$ python3 -q
>>> import numpy as np
>>> np.set_printoptions(precision=2, suppress=True, linewidth=200)
>>> tidy = lambda a: np.round(a, 2) + 0
>>> K = np.load("layer2.npy")
>>> print(K)
[[-3 -3  0]
 [ 3  3  0]
 [ 0  0  1]]
>>> f = np.array([4, -5])
>>> print(np.polyval(f, K[2]))
[-5 -5 -1]
>>> print(np.array([np.convolve(row, f, "same") for row in K]))
[[-12   3  15]
 [ 12  -3 -15]
 [  0   0   4]]
>>> print(np.convolve(K[2], f))
[ 0  0  4 -5]
>>> print(np.cross(K[2, :3], K[0, :3]))
[ 3 -3  0]
>>> other = K / np.linalg.norm(K, axis=1, keepdims=True)
>>> G = other @ other.T
>>> print(tidy(G))
[[ 1. -1.  0.]
 [-1.  1.  0.]
 [ 0.  0.  1.]]
>>> print(G[2])
[0. 0. 1.]
>>> Uu, sv, Vt = np.linalg.svd(K, full_matrices=False)
>>> print(tidy(Uu.T @ K @ Vt.T))
[[6. 0. 0.]
 [0. 1. 0.]
 [0. 0. 0.]]
>>> print(tidy(sv))
[6. 1. 0.]
>>> print(np.abs(Uu[:, 0]).round(6).argmax())
0
>>> print(tidy(np.sqrt((sv ** 2).sum())), tidy(np.linalg.norm(K)))
6.08 6.08
>>> print(np.flatnonzero(np.linalg.matrix_power((K != 0) + (K.T != 0) + np.eye(3), 3)[1]))
[0 1]
>>> print(tidy(np.sort(np.linalg.eigvals(K).real)))
[0. 0. 1.]
>>> print(K @ K)
[[0 0 0]
 [0 0 0]
 [0 0 1]]
>>> print((K != 0).astype(int))
[[1 1 0]
 [1 1 0]
 [0 0 1]]
>>> print((np.linalg.matrix_power((K != 0) + (K.T != 0) + np.eye(3), 3) > 0).astype(int))
[[1 1 0]
 [1 1 0]
 [0 0 1]]
>>> t = np.radians(36)
>>> r_ = np.eye(3)
>>> r_[1, 1] = r_[0, 0] = np.cos(t)
>>> r_[1, 0], r_[0, 1] = -np.sin(t), np.sin(t)
>>> print(tidy(r_))
[[ 0.81  0.59  0.  ]
 [-0.59  0.81  0.  ]
 [ 0.    0.    1.  ]]
>>> other = K @ r_.T
>>> print(tidy(np.linalg.svd(K, compute_uv=False)), tidy(np.linalg.svd(other, compute_uv=False)))
[6. 1. 0.] [6. 1. 0.]
>>> print(tidy(np.abs(other - K).max(axis=0)))
[1.19 2.34 0.  ]
>>> W0 = np.loadtxt("test0.csv", delimiter=",")
>>> print(W0)
[[  1.05  -1.01   1.46  -7.45  -1.93]
 [-10.49   2.36   8.49   2.63   3.85]
 [ -6.74  -6.08   0.11 -17.46   1.27]
 [  1.18  -5.82   2.73  -2.78   4.8 ]
 [-11.31 -10.31  -7.75  -4.68   1.06]
 [  7.52  -4.    -2.83   0.03  -3.03]
 [  0.69  -5.14  -7.9   -6.78   0.21]
 [-10.42   1.41   5.17  -1.8  -20.39]
 [ 10.59  11.48  -5.66  -3.8   -1.76]
 [  1.27   3.98 -14.    -3.67  -7.08]
 [ -1.41  12.44  -2.12   1.68   2.67]
 [ -9.44  15.66   1.18 -18.23  10.93]
 [  0.43  -2.28   4.75  -1.8   20.38]
 [  9.61   1.05 -14.51  -3.69   7.77]]
>>> Ac = (W0 - W0.mean(axis=0)) / W0.std(axis=0)
>>> print(tidy(Ac.std(axis=0)))
[1. 1. 1. 1. 1.]
>>> c = np.linalg.lstsq(np.delete(Ac, 3, axis=1), Ac[:, 3])[0]
>>> print(tidy(c))
[ 0.43 -0.1   0.28 -0.23]
>>> G = np.cov(W0, rowvar=False)
>>> print(tidy(np.linalg.eigvalsh(G)[::-1]))
[88.29 80.29 58.7  41.79 17.92]
>>> print(tidy(np.corrcoef(W0.T)))
[[ 1.    0.09 -0.5   0.25  0.12]
 [ 0.09  1.    0.02 -0.06  0.05]
 [-0.5   0.02  1.    0.05  0.09]
 [ 0.25 -0.06  0.05  1.   -0.16]
 [ 0.12  0.05  0.09 -0.16  1.  ]]
>>> print(tidy(W0.std(axis=0)))
[7.21 7.41 6.75 5.96 8.86]
>>> print(tidy(np.polyfit(W0[:, 2], W0[:, 4], 1)))
[0.12 1.61]
>>> print(tidy(np.corrcoef(W0[:, 2], W0[:, 4])[0, 1]))
0.09
>>> print(G.shape)
(5, 5)
>>> q, r_ = np.linalg.qr(W0)
>>> print(tidy(abs(r_[0, 0])), tidy(np.linalg.norm(W0[:, 0])))
27.37 27.37
>>> print(tidy(np.abs(np.diag(r_))))
[27.37 27.91 24.18 24.67 31.55]
>>> print(tidy(q.T @ q))
[[1. 0. 0. 0. 0.]
 [0. 1. 0. 0. 0.]
 [0. 0. 1. 0. 0.]
 [0. 0. 0. 1. 0.]
 [0. 0. 0. 0. 1.]]
>>> print(tidy(q @ r_))
[[  1.05  -1.01   1.46  -7.45  -1.93]
 [-10.49   2.36   8.49   2.63   3.85]
 [ -6.74  -6.08   0.11 -17.46   1.27]
 [  1.18  -5.82   2.73  -2.78   4.8 ]
 [-11.31 -10.31  -7.75  -4.68   1.06]
 [  7.52  -4.    -2.83   0.03  -3.03]
 [  0.69  -5.14  -7.9   -6.78   0.21]
 [-10.42   1.41   5.17  -1.8  -20.39]
 [ 10.59  11.48  -5.66  -3.8   -1.76]
 [  1.27   3.98 -14.    -3.67  -7.08]
 [ -1.41  12.44  -2.12   1.68   2.67]
 [ -9.44  15.66   1.18 -18.23  10.93]
 [  0.43  -2.28   4.75  -1.8   20.38]
 [  9.61   1.05 -14.51  -3.69   7.77]]
>>> lab = W0[:, 3] > np.median(W0[:, 3])
>>> f = W0[lab].mean(axis=0) - W0[~lab].mean(axis=0)
>>> print(((W0 - W0.mean(axis=0)) @ f > 0).astype(int))
[1 1 0 1 0 1 0 1 0 0 1 0 1 0]
>>> print(np.argsort(-np.abs(f).round(6), kind="stable"))
[3 2 4 0 1]
>>> print(tidy((((W0 - W0.mean(axis=0)) @ f > 0) == lab).mean()))
0.86
>>> print(tidy(f))
[-0.91  0.35  5.04  8.05 -2.34]
>>> Ac = W0 - W0.mean(axis=0)
>>> Uu, sv, Vt = np.linalg.svd(Ac, full_matrices=False)
>>> print(tidy(np.abs(Vt[-1])))
[0.61 0.11 0.58 0.5  0.19]
>>> print(tidy(sv ** 2 / (sv ** 2).sum()))
[0.31 0.28 0.2  0.15 0.06]
>>> print((np.sign(Uu[:, 0]) == np.sign(Uu[0, 0])).astype(int))
[1 1 1 0 1 1 1 1 0 1 0 0 0 0]
>>> print(np.linalg.matrix_rank(Ac))
5
>>> print(tidy(Vt[0] * np.sign(Vt[0, np.abs(Vt[0]).argmax()])))
[ 0.21  0.17  0.   -0.13  0.95]
>>> print(tidy(Ac.mean(axis=0)))
[0. 0. 0. 0. 0.]
>>> E = np.load("case17.npy")
>>> print(E)
[[1 0 0]
 [2 1 0]
 [0 1 1]]
>>> rng = np.random.default_rng(319)
>>> lab = rng.permutation(3)
>>> print(lab)
[1 2 0]
>>> other = E[lab][:, lab]
>>> print(np.allclose(other, E))
False
>>> print(tidy(np.linalg.det(other)), tidy(np.linalg.det(E[lab])))
1.0 1.0
>>> print(np.trace(other))
3
>>> print(np.diag(other))
[1 1 1]
>>> q = E.astype(float).copy()
>>> for j in range(3):
...     q[:, j] -= q[:, :j] @ (q[:, :j].T @ q[:, j])
...     q[:, j] /= np.linalg.norm(q[:, j])
... 
>>> print(tidy(q))
[[ 0.45 -0.37  0.82]
 [ 0.89  0.18 -0.41]
 [ 0.    0.91  0.41]]
>>> print(tidy(q.T @ E))
[[2.24 0.89 0.  ]
 [0.   1.1  0.91]
 [0.   0.   0.41]]
>>> print(tidy(q.T @ q))
[[1. 0. 0.]
 [0. 1. 0.]
 [0. 0. 1.]]
>>> A = np.loadtxt("mat.csv", delimiter=",")
>>> print(A)
[[ -1.67   1.37   2.03  -0.7   14.12   1.4   -1.87]
 [ -1.51   5.47  -2.51  -3.17  -9.07  -3.97   4.92]
 [  1.38   1.42  -6.77 -10.96   1.9    2.52  -3.32]
 [  6.17   2.68  -3.38   4.44   6.99  -1.34  -6.02]]
>>> print(np.linalg.norm(A, axis=1).argmax())
0
>>> print(tidy(A[1] @ A[2]))
13.85
>>> print(tidy(np.linalg.norm(A, 1)), tidy(np.linalg.norm(A, np.inf)))
32.08 31.02
>>> Uu, sv, Vt = np.linalg.svd(A, full_matrices=False)
>>> print(tidy(np.cumsum(sv ** 2) / np.sum(sv ** 2)))
[0.54 0.81 0.94 1.  ]
>>> print(Uu.shape, sv.shape, Vt.shape)
(4, 4) (4,) (4, 7)
>>> print(tidy(np.abs(Vt[0])))
[0.14 0.04 0.03 0.12 0.9  0.14 0.36]
>>> print(tidy(Uu.T @ A @ Vt.T))
[[20.    0.    0.    0.  ]
 [ 0.   13.99  0.    0.  ]
 [ 0.    0.    9.8   0.  ]
 [ 0.    0.    0.    6.86]]
>>> J = np.load("out12.npy")
>>> print(J)
[[-0.07 -0.01  0.48 -0.46]
 [-0.19  0.13  0.63  0.1 ]
 [ 0.33 -0.24 -0.85 -0.33]
 [-0.63  0.52  0.99  0.75]
 [ 0.66 -0.2  -1.    0.99]
 [-0.62  0.47  0.99  0.49]
 [-0.55  0.1   1.   -0.99]
 [ 0.31  0.03 -0.98  0.97]
 [ 0.43 -0.46 -0.76 -0.96]
 [ 0.49 -0.36 -0.96 -0.41]
 [ 0.2  -0.54  0.83 -1.  ]
 [-0.72  0.64  1.    0.93]
 [ 0.   -0.41  0.95 -1.  ]
 [-0.6   0.42  0.99  0.1 ]
 [ 0.22 -0.11 -0.77  0.25]
 [ 0.25 -0.12 -0.85  0.38]
 [-0.17 -0.04  0.87 -0.88]
 [-0.7   0.69  0.98  0.99]
 [-0.61  0.45  0.99  0.31]
 [-0.56  0.34  0.99 -0.4 ]
 [-0.11  0.11  0.27  0.36]
 [-0.64  0.29  1.   -0.93]
 [ 0.77 -0.49 -1.    0.77]
 [ 0.16 -0.25  0.02 -0.9 ]
 [-0.34  0.37  0.62  0.92]
 [-0.22  0.22  0.51  0.64]
 [ 0.24 -0.09 -0.87  0.55]
 [ 0.86 -0.68 -1.   -0.04]
 [ 0.09  0.17 -0.87  0.97]
 [-0.36  0.53  0.07  1.  ]]
>>> x0 = np.array([-1, 0, -2, 2])
>>> print((J @ x0).argmax())
7
>>> print(tidy(J @ np.ones(4)))
[-0.06  0.67 -1.09  1.63  0.45  1.33 -0.44  0.33 -1.75 -1.24 -0.51  1.85 -0.46  0.91 -0.41 -0.34 -0.22  1.96  1.14  0.37  0.63 -0.28  0.05 -0.97  1.57  1.15 -0.17 -0.86  0.36  1.24]
>>> print(J @ np.eye(4)[1])
[-0.01  0.13 -0.24  0.52 -0.2   0.47  0.1   0.03 -0.46 -0.36 -0.54  0.64 -0.41  0.42 -0.11 -0.12 -0.04  0.69  0.45  0.34  0.11  0.29 -0.49 -0.25  0.37  0.22 -0.09 -0.68  0.17  0.53]
